$ ipython --no-banner

In [1]: import numpy as np

In [2]: import numpy.linalg as la

In [3]: np.set_printoptions(suppress=True, linewidth=160)

In [4]: def tidy(a):
   ...:     return np.round(a, 2) + 0
   ...: 

In [5]: mat = np.load("case9.npy")

In [6]: print(mat)
[[ 5  1 -5  5 -3 -3  2 -6 -1  0]
 [ 1  5  1  3  5 -3  4 -2 -5  4]
 [-5  1  6 -4  5  1 -1  6 -1  2]
 [ 5  3 -4  6 -1 -5  3 -6 -3  2]
 [-3  5  5 -1  9  1  4  2 -5  4]
 [-3 -3  1 -5  1  9  0  2  3 -4]
 [ 2  4 -1  3  4  0  5 -4 -4  2]
 [-6 -2  6 -6  2  2 -4  8  2  0]
 [-1 -5 -1 -3 -5  3 -4  2  5 -4]
 [ 0  4  2  2  4 -4  2  0 -4  4]]

In [7]: # symmetric

In [8]: t3 = np.stack([mat, 2 * mat, mat[::-1]])

In [9]: print(tidy(la.norm(t3, axis=(1, 2))))
[38.39 76.79 38.39]

In [10]: print(t3.shape)
(3, 10, 10)

In [11]: def softmax(z):
    ...:     e = np.exp(z - z.max(axis=-1, keepdims=True))
    ...:     return e / e.sum(axis=-1, keepdims=True)
    ...: 

In [12]: print(tidy(softmax(mat[9] + 2)))
[0.01 0.29 0.04 0.04 0.29 0.   0.04 0.01 0.   0.29]

In [13]: print(tidy(softmax(mat[9])))
[0.01 0.29 0.04 0.04 0.29 0.   0.04 0.01 0.   0.29]

In [14]: print(tidy(softmax(mat).sum(axis=1)))
[1. 1. 1. 1. 1. 1. 1. 1. 1. 1.]

In [15]: scores = mat @ mat.T / np.sqrt(10)

In [16]: print(tidy(softmax(scores)[9] @ mat))
[-0.99  4.99  2.99  1.01  6.97 -1.03  3.98  0.   -4.99  4.  ]

In [17]: print(tidy(softmax(scores + np.triu(np.full(scores.shape, -np.inf), 1))))
[[1.   0.   0.   0.   0.   0.   0.   0.   0.   0.  ]
 [0.   1.   0.   0.   0.   0.   0.   0.   0.   0.  ]
 [0.   0.   1.   0.   0.   0.   0.   0.   0.   0.  ]
 [0.   0.   0.   1.   0.   0.   0.   0.   0.   0.  ]
 [0.   0.   0.   0.   1.   0.   0.   0.   0.   0.  ]
 [0.   0.   0.   0.   0.   1.   0.   0.   0.   0.  ]
 [0.   0.42 0.   0.01 0.   0.   0.57 0.   0.   0.  ]
 [0.   0.   0.   0.   0.   0.   0.   1.   0.   0.  ]
 [0.   0.   0.   0.   0.   0.   0.   0.   1.   0.  ]
 [0.   0.49 0.   0.   0.49 0.   0.   0.   0.   0.01]]
